In [1]: import numpy as np

In [2]: np.set_printoptions(suppress=True, linewidth=160)

In [3]: F = np.array([[-3.0, 5.0], [5.0, 2.0]])

In [4]: F
Out[4]: 
array([[-3.,  5.],
       [ 5.,  2.]])

In [5]: # equal to its transpose

In [6]: hat = np.triu(np.array([[2, -2], [-2, 2]]), 1) + np.eye(2)

In [7]: M2 = hat @ F @ np.linalg.inv(hat)

In [8]: round(float(np.linalg.det(M2)), 2)
Out[8]: -31.0

In [9]: np.trace(M2), np.trace(F)
Out[9]: (np.float64(-1.0), np.float64(-1.0))

In [10]: np.round(np.poly(M2), 2)
Out[10]: array([  1.,   1., -31.])

In [11]: M2
Out[11]: 
array([[-13., -25.],
       [  5.,  12.]])

In [12]: hat @ F - F @ hat
Out[12]: 
array([[-10., -10.],
       [  0.,  10.]])

In [13]: evals, evecs = np.linalg.eigh(F)

In [14]: x = np.array([1, 2])

In [15]: np.round(np.linalg.eigvalsh(F[1:, 1:]), 2)
Out[15]: array([2.])

In [16]: print(np.round(evecs * np.abs(evals) @ evecs.T, 2))
[[ 5.81 -0.45]
 [-0.45  5.37]]

In [17]: print(x @ F @ x)
25.0

In [18]: np.abs(F).sum(axis=1).max(), np.round(np.abs(evals).max(), 2)
Out[18]: (np.float64(8.0), np.float64(6.09))

In [19]: X = np.load("run19.npy")

In [20]: X
Out[20]: 
array([[0, 0, 0],
       [0, 2, 2],
       [0, 2, 2],
       [0, 2, 2],
       [0, 2, 2],
       [0, 0, 0],
       [0, 0, 0],
       [0, 2, 2],
       [2, 3, 1],
       [0, 0, 0],
       [3, 3, 0],
       [3, 3, 0],
       [0, 0, 0],
       [0, 0, 0],
       [0, 0, 0],
       [3, 3, 0],
       [2, 3, 1]])

In [21]: # row 2 repeats row 1

In [22]: print(np.linalg.matrix_rank(X, rtol=0.1))
2

In [23]: round(np.linalg.norm(X, 2) / np.linalg.norm(X), 2)
Out[23]: np.float64(0.9)

In [24]: np.argsort(-np.linalg.norm(X, axis=0).round(6), kind="stable")[:3]
Out[24]: array([1, 0, 2])

In [25]: print(np.linalg.cond(X) > 100)
True

In [26]: np.allclose(X[:-1].T @ np.linalg.lstsq(X[:-1].T, X[-1])[0], X[-1])
Out[26]: True

In [27]: np.linalg.lstsq(X[:-1].T, X[-1])[2]
Out[27]: np.int32(2)

In [28]: d = np.linalg.norm(X[:, None] - X[None], axis=-1)

In [29]: print(d[2].round(6).argsort(kind="stable")[:4])
[1 2 3 4]

In [30]: lab = X[:, 1] > np.median(X[:, 1])

In [31]: f = X[lab].mean(axis=0) - X[~lab].mean(axis=0)

In [32]: np.argsort(-np.abs(f).round(6), kind="stable")
Out[32]: array([0, 1, 2])

In [33]: print((((X - X.mean(axis=0)) @ f > 0) == lab).mean())
1.0

In [34]: lab.astype(int)
Out[34]: array([0, 0, 0, 0, 0, 0, 0, 0, 1, 0, 1, 1, 0, 0, 0, 1, 1])

In [35]: cent = X[[2, 13]].astype(float)

In [36]: for _ in range(4):
    ...:     lab = np.linalg.norm(X[:, None] - cent, axis=-1).argmin(axis=1)
    ...:     cent = np.array([X[lab == j].mean(axis=0) for j in range(2)])
    ...: 

In [37]: lab
Out[37]: array([1, 0, 0, 0, 0, 1, 1, 0, 0, 1, 0, 0, 1, 1, 1, 0, 0])

In [38]: cent
Out[38]: 
array([[1.3, 2.5, 1.2],
       [0. , 0. , 0. ]])

In [39]: cent[1] - cent[0]
Out[39]: array([-1.3, -2.5, -1.2])

In [40]: mat = np.load("w.npy")

In [41]: mat
Out[41]: 
array([[0, 0, 0, 0, 2],
       [0, 0, 0, 0, 0],
       [2, 0, 0, 0, 0],
       [0, 3, 0, 0, 0],
       [0, 0, 1, 0, 0]])

In [42]: np.round(np.linalg.pinv(mat), 2)
Out[42]: 
array([[0.  , 0.  , 0.5 , 0.  , 0.  ],
       [0.  , 0.  , 0.  , 0.33, 0.  ],
       [0.  , 0.  , 0.  , 0.  , 1.  ],
       [0.  , 0.  , 0.  , 0.  , 0.  ],
       [0.5 , 0.  , 0.  , 0.  , 0.  ]])

In [43]: np.round(np.linalg.norm(mat, axis=0), 2)
Out[43]: array([2., 3., 1., 0., 2.])

In [44]: left, s, vt = np.linalg.svd(mat)

In [45]: evecs = vt[:(s > 1e-8).sum()]

In [46]: rng = np.random.default_rng(3401)

In [47]: x = mat[3] + 3 * mat[1] + rng.integers(2) * np.eye(5)[3]

In [48]: x
Out[48]: array([0., 3., 0., 1., 0.])

In [49]: np.linalg.matrix_rank(np.vstack([mat, x]))
Out[49]: np.int64(5)

In [50]: print(np.allclose(evecs.T @ evecs @ x, x))
False

In [51]: print(np.diag(evecs.T @ evecs))
[1. 1. 1. 0. 1.]

In [52]: np.allclose(mat @ mat.T, mat.T @ mat)
Out[52]: False

In [53]: np.allclose(mat, mat.T)
Out[53]: False

In [54]: round(float(np.linalg.det(mat)), 2)
Out[54]: 0.0

In [55]: print((mat + mat.T) / 2)
[[0.  0.  1.  0.  1. ]
 [0.  0.  0.  1.5 0. ]
 [1.  0.  0.  0.  0.5]
 [0.  1.5 0.  0.  0. ]
 [1.  0.  0.5 0.  0. ]]

In [56]: assert mat == mat.T
Traceback (most recent call last):
  Cell In[56], line 1
    assert mat == mat.T
ValueError: The truth value of an array with more than one element is ambiguous. Use a.any() or a.all()


In [57]: np.trace(mat)
Out[57]: np.int64(0)

In [58]: E = np.loadtxt("x.csv", delimiter=",")

In [59]: E
Out[59]: 
array([[0., 0., 0., 0., 1.],
       [0., 1., 0., 0., 0.],
       [1., 0., 0., 0., 0.],
       [0., 0., 1., 0., 0.],
       [0., 0., 0., 1., 0.]])

In [60]: # 2 blocks once reordered

In [61]: x = np.array([-2, -1, -1, 1, 1])

In [62]: y = E @ x

In [63]: coef, lr = np.zeros(5), 1 / np.linalg.norm(E, 2) ** 2

In [64]: for i in range(25):
    ...:     coef -= lr * E.T @ (E @ coef - y)
    ...:     if i % 5 == 0: print(i, round(np.linalg.norm(E @ coef - y), 2))
    ...: 
0 0.0
5 0.0
10 0.0
15 0.0
20 0.0

In [65]: round(np.linalg.cond(E), 2)
Out[65]: np.float64(1.0)

In [66]: coef
Out[66]: array([-2., -1., -1.,  1.,  1.])
